% python3 -q
>>> import numpy as np
>>> np.set_printoptions(precision=2, suppress=True, linewidth=100)
>>> M = np.loadtxt("dump.csv", delimiter=",")
>>> M
array([[ 0.3 ,  0.23,  0.04,  0.18, -0.35],
       [ 0.23,  0.21, -0.13,  0.21, -0.22],
       [ 0.04, -0.13,  0.74, -0.34, -0.25],
       [ 0.18,  0.21, -0.34,  0.28, -0.11],
       [-0.35, -0.22, -0.25, -0.11,  0.47]])
>>> other = np.array([[-7, -7, -8], [2, -1, -1]])
>>> W2 = np.kron(other, M)
>>> round(float(np.linalg.norm(W2, 2)), 2), np.round(np.linalg.norm(other, 2) * np.linalg.norm(M, 2), 2)
(12.73, np.float64(12.73))
>>> r0 = np.array([2, 3])
>>> np.convolve(M[1], r0)
array([ 0.46,  1.1 ,  0.36,  0.04,  0.19, -0.67])
>>> print(np.correlate(M[1], M[4], "full"))
[ 0.11  0.07 -0.14  0.01 -0.22 -0.07  0.05 -0.02  0.08]
>>> np.cross(M[1, :3], M[4, :3])
array([-0.08,  0.1 ,  0.02])
>>> np.polyval(r0, M[1])
array([3.46, 3.41, 2.75, 3.42, 2.55])
>>> rank = np.linalg.matrix_rank(M)
>>> rank
np.int64(2)
>>> null = np.linalg.svd(M)[2][rank:].T
>>> null.shape
(5, 3)
>>> np.allclose(M @ null, 0)
True
>>> np.round(M @ null, 2) + 0
array([[0., 0., 0.],
       [0., 0., 0.],
       [0., 0., 0.],
       [0., 0., 0.],
       [0., 0., 0.]])
>>> null @ null.T
array([[ 0.7 , -0.23, -0.04, -0.18,  0.35],
       [-0.23,  0.79,  0.13, -0.21,  0.22],
       [-0.04,  0.13,  0.26,  0.34,  0.25],
       [-0.18, -0.21,  0.34,  0.72,  0.11],
       [ 0.35,  0.22,  0.25,  0.11,  0.53]])
>>> [int(np.linalg.matrix_rank(M[:i])) for i in range(1, len(M) + 1)]
[1, 2, 2, 2, 2]
>>> np.linalg.matrix_rank(M, rtol=0.1)
np.int64(2)
>>> round(np.linalg.norm(M, 2) / np.linalg.norm(M), 2)
np.float64(0.71)
>>> np.argsort(-np.linalg.norm(M, axis=0).round(6), kind="stable")[:3]
array([2, 4, 0])
>>> mat = np.load("sample7.npy")
>>> mat
array([[ 1,  1,  1,  1,  1,  1,  1,  1],
       [ 1,  1,  1,  1, -1, -1, -1, -1],
       [ 1,  1, -1, -1,  1,  1, -1, -1],
       [ 1,  1, -1, -1, -1, -1,  1,  1]])
>>> mat.mean(axis=0)
array([1., 1., 0., 0., 0., 0., 0., 0.])
>>> print(mat.sum(axis=1))
[8 0 0 0]
>>> round(np.linalg.norm(mat), 2)
np.float64(5.66)
>>> mat - mat[0]
array([[ 0,  0,  0,  0,  0,  0,  0,  0],
       [ 0,  0,  0,  0, -2, -2, -2, -2],
       [ 0,  0, -2, -2,  0,  0, -2, -2],
       [ 0,  0, -2, -2, -2, -2,  0,  0]])
>>> np.abs(mat).max()
np.int64(1)
>>> mat.shape
(4, 8)
>>> np.count_nonzero(mat)
np.int64(32)
>>> print(np.linalg.matrix_rank(mat))
4
>>> np.linalg.svd(mat, compute_uv=False)
array([2.83, 2.83, 2.83, 2.83])
>>> X = np.load("mat.npy")
>>> X
array([[ 4, -2,  0,  0],
       [-4,  2,  0,  0],
       [ 2, -1,  0,  0],
       [ 4, -2,  0,  0],
       [-2,  1,  0,  0]])
>>> other = X / np.sqrt((X ** 2).mean(axis=1, keepdims=True))
>>> np.linalg.matrix_rank(other) == np.linalg.matrix_rank(X)
np.True_
>>> X - X.mean(axis=1, keepdims=True)
array([[ 3.5 , -2.5 , -0.5 , -0.5 ],
       [-3.5 ,  2.5 ,  0.5 ,  0.5 ],
       [ 1.75, -1.25, -0.25, -0.25],
       [ 3.5 , -2.5 , -0.5 , -0.5 ],
       [-1.75,  1.25,  0.25,  0.25]])
>>> np.linalg.norm(other, axis=1)
array([2., 2., 2., 2., 2.])
>>> Uu, sigma, vt = np.linalg.svd(X)
>>> vecs = vt[:(sigma > 1e-8).sum()]
>>> rng = np.random.default_rng(55)
>>> x = X[3] + -1 * X[2] + rng.integers(2) * np.eye(4)[1]
>>> x
array([2., 0., 0., 0.])
>>> np.allclose(vecs.T @ vecs @ x, x)
False
>>> round(np.linalg.norm(x - vecs.T @ vecs @ x), 2)
np.float64(0.89)
>>> m1 = np.loadtxt("block14.csv", delimiter=",")
>>> m1
array([[-1.17,  1.  , -1.28],
       [ 0.78, -1.04, -1.52],
       [-1.43, -1.39,  0.22]])
>>> np.poly(m1)
array([ 1.  ,  1.99, -3.98, -8.  ])
>>> print(round(np.linalg.eigvals(m1).sum().real, 2))
-1.99
>>> round(np.einsum("ij,ji->", m1, m1), 2)
np.float64(11.91)
>>> round(np.linalg.det(m1[::-1]), 2)
np.float64(-8.0)
>>> print(np.linalg.eigvals(m1))
[ 2.  +0.j   -1.99+0.15j -1.99-0.15j]
>>> np.kron(np.eye(2, dtype=int), m1)
array([[-1.17,  1.  , -1.28, -0.  ,  0.  , -0.  ],
       [ 0.78, -1.04, -1.52,  0.  , -0.  , -0.  ],
       [-1.43, -1.39,  0.22, -0.  , -0.  ,  0.  ],
       [-0.  ,  0.  , -0.  , -1.17,  1.  , -1.28],
       [ 0.  , -0.  , -0.  ,  0.78, -1.04, -1.52],
       [-0.  , -0.  ,  0.  , -1.43, -1.39,  0.22]])
>>> hat = np.triu(np.array([[-4, 2, 6], [-6, -6, 3], [7, 7, -2]]), 1) + np.eye(3)
>>> other = hat @ m1 @ np.linalg.inv(hat)
>>> np.round(np.trace(other), 2), round(np.trace(m1), 2)
(np.float64(-1.99), np.float64(-1.99))
>>> np.poly(other)
array([ 1.  ,  1.99, -3.98, -8.  ])
>>> G = m1.T @ m1
>>> (m1 @ m1.T).shape
(3, 3)
>>> np.allclose(G, G.T)
True
>>> np.diag(G)
array([4., 4., 4.])
>>> other = M + rng.integers(-2, 3, (5, 2)) @ rng.integers(-2, 3, (2, 5))
>>> other
array([[ 3.3 , -1.77,  3.04, -3.82,  2.65],
       [ 1.23,  2.21,  0.87, -3.79,  4.78],
       [ 0.04, -2.13,  0.74,  1.66, -3.25],
       [-0.82,  0.21, -1.34,  2.28, -2.11],
       [-1.35,  1.78, -1.25, -0.11,  1.47]])
>>> np.round(np.linalg.svd(other - M, compute_uv=False), 2) + 0
array([10.05,  5.2 ,  0.  ,  0.  ,  0.  ])
>>> other - M
array([[ 3., -2.,  3., -4.,  3.],
       [ 1.,  2.,  1., -4.,  5.],
       [ 0., -2.,  0.,  2., -3.],
       [-1.,  0., -1.,  2., -2.],
       [-1.,  2., -1.,  0.,  1.]])
>>> data = np.load("a.npy")
>>> data
array([[-2.16,  0.52,  0.13],
       [ 0.3 , -0.73,  0.44],
       [-1.71,  2.45, -1.09],
       [-4.47,  2.73, -0.74],
       [-2.84,  0.56,  0.36],
       [ 1.35, -0.99,  0.5 ],
       [-0.27,  0.99, -0.42],
       [-0.68, -0.05,  0.11],
       [ 6.32, -3.  ,  0.53],
       [-2.69,  1.67, -0.37],
       [ 3.51, -2.02,  0.34],
       [ 2.54, -0.45, -0.45]])
>>> x = np.array([-5, -1, 1])
>>> y = data @ x
>>> y
array([ 10.41,  -0.33,   5.01,  18.88,  14.  ,  -5.26,  -0.06,   3.56, -28.07,  11.41, -15.19,
       -12.7 ])
>>> np.linalg.solve(data.T @ data, data.T @ y)
array([-5., -1.,  1.])
>>> y = y + 0.3 * rng.normal(size=12)
>>> print(y)
[ 10.9   -0.37   4.88  19.02  13.57  -4.93  -0.05   3.17 -27.73  11.61 -15.29 -12.89]
>>> coef, *_ = np.linalg.lstsq(data, y)
>>> np.round(data.T @ (y - data @ coef), 2) + 0
array([0., 0., 0.])
>>> round(float(np.linalg.norm(y - data @ coef)), 2)
0.89
>>> coef.round()
array([-5., -0.,  2.])
>>> G = np.cov(data, rowvar=False)
>>> print(np.linalg.eigvalsh(G)[::-1])
[12.07  0.61  0.01]
>>> np.corrcoef(data.T)
array([[ 1.  , -0.9 ,  0.5 ],
       [-0.9 ,  1.  , -0.81],
       [ 0.5 , -0.81,  1.  ]])
>>> z = data[:, 0] > np.median(data[:, 0])
>>> r0 = data[z].mean(axis=0) - data[~z].mean(axis=0)
>>> round(float((((data - data.mean(axis=0)) @ r0 > 0) == z).mean()), 2)
0.92
>>> z.astype(int)
array([0, 1, 0, 0, 0, 1, 1, 0, 1, 0, 1, 1])
>>> q, vecs = np.linalg.qr(data[:, :1])[0], np.linalg.qr(data[:, 1:])[0]
>>> sigma = np.linalg.svd(q.T @ vecs, compute_uv=False)
>>> np.round(np.linalg.norm(q @ q.T - vecs @ vecs.T, 2), 2)
np.float64(1.0)
>>> (sigma > 0.9).sum()
np.int64(1)
>>> np.degrees(np.arccos(sigma.clip(0, 1)))
array([8.28])
>>> T = np.stack([data, -3 * data, data[::-1]])
>>> T.shape
(3, 12, 3)
>>> print(np.linalg.matrix_rank(T))
[3 3 3]
>>> np.linalg.norm(T, axis=(1, 2))
array([11.83, 35.48, 11.83])
>>> (T @ data.T).shape
(3, 12, 12)
>>> A = np.maximum(np.array([[-3, 2, -2],
...     [0, -1, -1],
...     [1, 0, 3],
...     [0, 1, 1],
...     [-3, -1, -1],
...     [-3, 0, 2],
...     [-3, 0, 2],
...     [2, 2, 2],
...     [0, -2, 3],
...     [3, -2, -3],
...     [0, 3, -1],
...     [-3, -2, -3],
...     [-3, 1, 2],
...     [-1, -1, 0],
...     [1, 0, 1],
...     [3, 0, 3],
...     [-3, 1, 1],
...     [2, -2, -1]]) @ np.array([[-8, 0, -7, -8], [6, -2, -5, -5], [0, 8, -9, 6]]) + np.array([-4, 4, 6, -1]), 0)
>>> A
array([[32,  0, 35,  1],
       [ 0,  0, 20,  0],
       [ 0, 28,  0,  9],
       [ 2, 10,  0,  0],
       [14,  0, 41, 22],
       [20, 20,  9, 35],
       [20, 20,  9, 35],
       [ 0, 16,  0,  0],
       [ 0, 32,  0, 27],
       [ 0,  0, 22,  0],
       [14,  0,  0,  0],
       [ 8,  0, 64, 15],
       [26, 18,  4, 30],
       [ 0,  6, 18, 12],
       [ 0, 12,  0,  0],
       [ 0, 28,  0,  0],
       [26, 10, 13, 24],
       [ 0,  0, 11,  0]])
>>> Uu, sigma, vt = np.linalg.svd(M)
>>> np.argmax(sigma[:-1] / (sigma[1:] + 1e-6)) + 1
np.int64(2)
>>> other = Uu[:, :2] @ np.diag(sigma[:2]) @ vt[:2]
>>> np.round(np.linalg.norm(M - other) / np.linalg.norm(M), 2)
np.float64(0.0)
>>> other
array([[ 0.3 ,  0.23,  0.04,  0.18, -0.35],
       [ 0.23,  0.21, -0.13,  0.21, -0.22],
       [ 0.04, -0.13,  0.74, -0.34, -0.25],
       [ 0.18,  0.21, -0.34,  0.28, -0.11],
       [-0.35, -0.22, -0.25, -0.11,  0.47]])
